In [1]: import numpy as np

In [2]: from numpy import linalg as LA

In [3]: np.set_printoptions(precision=3, suppress=True, linewidth=120, legacy="1.25")

In [4]: M = 4 * np.eye(9) + np.ones((9, 9))

In [5]: print(M)
[[5. 1. 1. 1. 1. 1. 1. 1. 1.]
 [1. 5. 1. 1. 1. 1. 1. 1. 1.]
 [1. 1. 5. 1. 1. 1. 1. 1. 1.]
 [1. 1. 1. 5. 1. 1. 1. 1. 1.]
 [1. 1. 1. 1. 5. 1. 1. 1. 1.]
 [1. 1. 1. 1. 1. 5. 1. 1. 1.]
 [1. 1. 1. 1. 1. 1. 5. 1. 1.]
 [1. 1. 1. 1. 1. 1. 1. 5. 1.]
 [1. 1. 1. 1. 1. 1. 1. 1. 5.]]

In [6]: ev, vecs = LA.eigh(M)

In [7]: print(np.abs(vecs[:, -1]).round(6).argmax())
0

In [8]: print(LA.eigvalsh(M @ M))
[ 16.  16.  16.  16.  16.  16.  16.  16. 169.]

In [9]: print(vecs @ np.diag(ev) @ vecs.T)
[[5. 1. 1. 1. 1. 1. 1. 1. 1.]
 [1. 5. 1. 1. 1. 1. 1. 1. 1.]
 [1. 1. 5. 1. 1. 1. 1. 1. 1.]
 [1. 1. 1. 5. 1. 1. 1. 1. 1.]
 [1. 1. 1. 1. 5. 1. 1. 1. 1.]
 [1. 1. 1. 1. 1. 5. 1. 1. 1.]
 [1. 1. 1. 1. 1. 1. 5. 1. 1.]
 [1. 1. 1. 1. 1. 1. 1. 5. 1.]
 [1. 1. 1. 1. 1. 1. 1. 1. 5.]]

In [10]: print(np.round(vecs.T @ M @ vecs, 3) + 0)
[[ 4.  0.  0.  0.  0.  0.  0.  0.  0.]
 [ 0.  4.  0.  0.  0.  0.  0.  0.  0.]
 [ 0.  0.  4.  0.  0.  0.  0.  0.  0.]
 [ 0.  0.  0.  4.  0.  0.  0.  0.  0.]
 [ 0.  0.  0.  0.  4.  0.  0.  0.  0.]
 [ 0.  0.  0.  0.  0.  4.  0.  0.  0.]
 [ 0.  0.  0.  0.  0.  0.  4.  0.  0.]
 [ 0.  0.  0.  0.  0.  0.  0.  4.  0.]
 [ 0.  0.  0.  0.  0.  0.  0.  0. 13.]]

In [11]: print(np.unique(ev.round(6) + 0, return_counts=True)[1])
[8 1]

In [12]: K = np.loadtxt("m.csv", delimiter=",")

In [13]: print(K)
[[ 9.02   5.997  2.981  9.031  5.971 -0.038]
 [ 8.004  8.049  0.096  3.971  6.121  6.031]
 [ 5.951  4.985  0.93   1.039  5.976  3.998]
 [12.948 10.934  1.962  8.028  9.994  5.937]
 [ 4.059  4.054 -0.092  4.015  1.995  1.956]
 [11.999 10.001  2.025  6.044  9.956  5.907]
 [ 8.01   7.997 -0.041  4.009  6.026  5.984]
 [ 7.959  5.021  2.929  2.903  7.963  2.02 ]
 [10.08   7.981  1.948  5.97   8.006  3.991]
 [ 4.923  4.044  1.019  2.993  3.961  1.984]]

In [14]: other = np.c_[K[:, :1] @ np.array([[2]]), np.array([-2, -1, -2, 1, -2, -3, 3, -2, 3, -1])]

In [15]: print(other)
[[18.04  -2.   ]
 [16.008 -1.   ]
 [11.902 -2.   ]
 [25.896  1.   ]
 [ 8.118 -2.   ]
 [23.998 -3.   ]
 [16.02   3.   ]
 [15.918 -2.   ]
 [20.16   3.   ]
 [ 9.846 -1.   ]]

In [16]: print(LA.matrix_rank(np.c_[K, other]))
7

In [17]: print(np.round(LA.lstsq(K, other[:, 0])[0], 3) + 0)
[2. 0. 0. 0. 0. 0.]
